In [1]: import numpy as np

In [2]: from numpy import linalg as LA

In [3]: np.set_printoptions(precision=2, suppress=True, linewidth=160)

In [4]: A2 = np.array([[0, 3, -3], [-3, 1, 1], [0, -2, 0]])

In [5]: A2[-1] = A2[0]

In [6]: feats = A2 + 0.3 * np.eye(3)

In [7]: feats
Out[7]: 
array([[ 0.3,  3. , -3. ],
       [-3. ,  1.3,  1. ],
       [ 0. ,  3. , -2.7]])

In [8]: W = np.array([[5, 5], [-3, 4], [5, -1]])

In [9]: b = np.array([-2, -2])

In [10]: H = np.maximum(feats @ W + b, 0)

In [11]: (H > 0).astype(int)
Out[11]: 
array([[0, 1],
       [0, 0],
       [0, 1]])

In [12]: print(H)
[[ 0.  14.5]
 [ 0.   0. ]
 [ 0.  12.7]]

In [13]: C = np.array([[-3, 1], [0, -3]])

In [14]: (H @ C).round(6).argmax(axis=1)
Out[14]: array([0, 0, 0])

In [15]: np.round(LA.norm(feats[1] - feats[2]), 2)
Out[15]: np.float64(5.06)

In [16]: np.round(LA.norm(feats, 1), 2), round(LA.norm(feats, np.inf), 2)
Out[16]: (np.float64(7.3), np.float64(6.3))

In [17]: round(float(LA.norm(feats, 2)), 2)
Out[17]: 5.86

In [18]: round(feats[1] @ feats[2], 2)
Out[18]: np.float64(1.2)

In [19]: np.round(LA.norm(feats[1], 1), 2), np.round(LA.norm(feats[1], np.inf), 2)
Out[19]: (np.float64(5.3), np.float64(3.0))

In [20]: LA.norm(feats, axis=1)
Out[20]: array([4.25, 3.42, 4.04])

In [21]: A2 = np.array([[-3, 1, 2], [0, 2, 2], [-2, -1, 1]])

In [22]: M = A2 - A2.T

In [23]: M
Out[23]: 
array([[ 0,  1,  4],
       [-1,  0,  3],
       [-4, -3,  0]])

In [24]: [round(float(x), 2) for x in LA.svd(feats, compute_uv=False)[:3]]
Out[24]: [5.86, 3.42, 0.04]

In [25]: LA.cond(feats) > 100
Out[25]: np.True_

In [26]: round(float(LA.norm(feats, 2) / LA.norm(feats)), 2)
Out[26]: 0.86

In [27]: round(np.log10(LA.cond(feats)))
Out[27]: 2

In [28]: LA.matrix_rank(feats, rtol=0.1)
Out[28]: np.int64(2)

In [29]: np.abs(LA.svd(feats)[2][-1])
Out[29]: array([0.47, 0.59, 0.65])

In [30]: np.argsort(-LA.norm(feats, axis=0).round(6), kind="stable")[:3]
Out[30]: array([1, 2, 0])

In [31]: np.allclose(M[:-1].T @ LA.lstsq(M[:-1].T, M[-1])[0], M[-1])
Out[31]: True

In [32]: print(np.round(M @ LA.pinv(M) @ M, 2) + 0)
[[ 0.  1.  4.]
 [-1.  0.  3.]
 [-4. -3.  0.]]

In [33]: np.abs(np.diag(LA.qr(M)[1])) > 1e-9
Out[33]: array([ True,  True, False])

In [34]: rank = LA.matrix_rank(M)

In [35]: rank
Out[35]: np.int64(2)

In [36]: ns = LA.svd(M)[2][rank:].T

In [37]: np.allclose(M @ ns, 0)
Out[37]: True

In [38]: np.round(M @ ns, 2) + 0
Out[38]: 
array([[0.],
       [0.],
       [0.]])

In [39]: [int(LA.matrix_rank(np.delete(M, i, axis=0))) for i in range(3)]
Out[39]: [2, 2, 2]

In [40]: print(LA.matrix_rank(M.T @ M), LA.matrix_rank(M @ M.T))
2 2

In [41]: ns @ ns.T
Out[41]: 
array([[ 0.35, -0.46,  0.12],
       [-0.46,  0.62, -0.15],
       [ 0.12, -0.15,  0.04]])

In [42]: print(ns.shape)
(3, 1)

In [43]: [int(LA.matrix_rank(M[:i])) for i in range(1, len(M) + 1)]
Out[43]: [1, 2, 2]

In [44]: print(ns[:, 0] / ns[np.abs(ns[:, 0]).round(6).argmax(), 0])
[-0.75  1.   -0.25]

In [45]: U, sigma, Vh = LA.svd(M)

In [46]: evecs = Vh[:(sigma > 1e-8).sum()]

In [47]: rng = np.random.default_rng(3464)

In [48]: x0 = M[1] + 5 * M[2] + rng.integers(2) * np.eye(3)[2]

In [49]: x0
Out[49]: array([-21., -15.,   4.])

In [50]: print(evecs.T @ evecs)
[[ 0.65  0.46 -0.12]
 [ 0.46  0.38  0.15]
 [-0.12  0.15  0.96]]

In [51]: print(round(float(LA.norm(x0 - evecs.T @ evecs @ x0)), 2))
0.2
